$ ipython --no-banner

In [1]: import numpy as np

In [2]: np.set_printoptions(precision=4, suppress=True, linewidth=200, floatmode="fixed")

In [3]: def rd(a):
   ...:     return np.round(a, 4) + 0
   ...: 

In [4]: arr = np.load("sample8.npy")

In [5]: print(arr)
[[0 0 0 0]
 [4 1 1 5]
 [0 0 0 0]
 [0 0 0 0]
 [3 3 0 3]
 [1 0 0 3]
 [4 3 0 6]
 [3 3 0 3]
 [3 1 1 2]
 [0 0 0 0]
 [0 0 0 0]
 [3 1 0 0]
 [0 0 0 0]
 [1 0 0 3]
 [1 0 0 3]
 [3 1 0 0]
 [1 0 0 3]]

In [6]: # row 2 repeats row 0

In [7]: Xc = (arr - arr.mean(axis=0)) / arr.std(axis=0)

In [8]: print(rd(Xc.std(axis=0)))
[1.0000 1.0000 1.0000 1.0000]

In [9]: print(np.argwhere(np.abs(Xc) > 2))
[[1 2]
 [4 1]
 [6 1]
 [6 3]
 [7 1]
 [8 2]]

In [10]: coef = np.linalg.lstsq(np.delete(Xc, 0, axis=1), Xc[:, 0])[0]

In [11]: print(rd(coef))
[0.6798 0.3651 0.1523]

In [12]: print(rd(1 - np.var(Xc[:, 0] - np.delete(Xc, 0, axis=1) @ coef)))
0.8025

In [13]: cent = arr[[14, 8]].astype(float)

In [14]: for _ in range(7):
    ...:     lab = np.linalg.norm(arr[:, None] - cent, axis=-1).argmin(axis=1)
    ...:     cent = np.array([arr[lab == j].mean(axis=0) for j in range(2)])
    ...: 

In [15]: print(lab)
[0 1 0 0 1 0 1 1 1 0 0 1 0 0 0 1 0]

In [16]: print(rd(cent[1] - cent[0]))
[2.8857 1.8571 0.2857 1.5143]

In [17]: print(np.bincount(lab))
[10  7]

In [18]: x0 = np.array([2, 2, 2, 2])

In [19]: target = arr @ x0

In [20]: print(rd(np.linalg.solve(arr.T @ arr, arr.T @ target)))
[2.0000 2.0000 2.0000 2.0000]

In [21]: rng = np.random.default_rng(46594)

In [22]: target = target + 0.05 * rng.normal(size=17)

In [23]: print(rd(target))
[ 0.0214 21.9718 -0.0800 -0.0482 18.0007  8.0447 25.9534 18.0126 13.9648 -0.1049 -0.0049  7.9881  0.0061  7.9802  8.0481  8.0116  8.0551]

In [24]: coef, *_ = np.linalg.lstsq(arr, target)

In [25]: print(rd(arr.T @ (target - arr @ coef)))
[0.0000 0.0000 0.0000 0.0000]

In [26]: print(rd(coef))
[2.0051 1.9847 1.9501 2.0045]

In [27]: d = np.linalg.norm(arr[:, None] - arr[None], axis=-1)

In [28]: print(rd(np.linalg.norm(arr - arr.mean(axis=0), axis=1)))
[2.5390 4.0915 2.5390 2.5390 2.8961 1.5260 5.3169 2.8961 1.6906 2.5390 2.5390 2.3211 2.5390 1.5260 1.5260 2.3211 1.5260]

In [29]: print(rd(d[:5, :5]))
[[0.0000 6.5574 0.0000 0.0000 5.1962]
 [6.5574 0.0000 6.5574 6.5574 3.1623]
 [0.0000 6.5574 0.0000 0.0000 5.1962]
 [0.0000 6.5574 0.0000 0.0000 5.1962]
 [5.1962 3.1623 5.1962 5.1962 0.0000]]

In [30]: print((d + 1e9 * np.eye(17)).round(6).argmin(axis=1))
[ 2  6  0  0  7 13  1  4 11  0  0 15  0  5  5 11  5]

In [31]: print(np.linalg.matrix_rank(d ** 2))
6

In [32]: print(np.unravel_index(d.round(6).argmax(), d.shape))
(np.int64(0), np.int64(6))

In [33]: print(np.flatnonzero(d[13] < d.mean() / 2))
[ 5 13 14 16]

In [34]: m1 = np.load("a.npy")

In [35]: print(rd(m1))
[[ 2.2356  1.9989 -0.0820]
 [-0.4192  0.5883  2.9117]
 [-1.9561  2.1583 -0.7177]]

In [36]: x0 = np.array([-2, 5, 9])

In [37]: print(rd(m1 @ np.eye(3)[0]))
[ 2.2356 -0.4192 -1.9561]

In [38]: print(rd(m1 * x0))
[[-4.4712  9.9943 -0.7382]
 [ 0.8383  2.9415 26.2056]
 [ 3.9123 10.7917 -6.4591]]

In [39]: print(rd(np.einsum("ij,j->i", m1, x0)))
[ 4.7849 29.9854  8.2449]

In [40]: print((m1 @ x0).argmax())
1

In [41]: print(rd(m1 @ (2 * x0)))
[ 9.5699 59.9709 16.4898]

In [42]: print(rd(m1 @ np.ones(3)))
[ 4.1524  3.0809 -0.5155]

In [43]: def softmax(z):
    ...:     e = np.exp(z - z.max(axis=-1, keepdims=True))
    ...:     return e / e.sum(axis=-1, keepdims=True)
    ...: 

In [44]: print(rd(softmax(m1[0] + 2)))
[0.5297 0.4181 0.0522]

In [45]: print(rd(softmax(10 * m1[0])))
[0.9143 0.0857 0.0000]

In [46]: scores = m1 @ m1.T / np.sqrt(3)

In [47]: print(softmax(scores).round(6).argmax(axis=1))
[0 1 2]

In [48]: print(rd(softmax(scores + np.triu(np.full(scores.shape, -np.inf), 1))))
[[1.0000 0.0000 0.0000]
 [0.0055 0.9945 0.0000]
 [0.0055 0.0055 0.9890]]

In [49]: print(rd(softmax(scores)[0] @ m1))
[ 2.1981  1.9920 -0.0691]

In [50]: print(rd(softmax(scores)))
[[0.9890 0.0055 0.0055]
 [0.0055 0.9890 0.0055]
 [0.0055 0.0055 0.9890]]
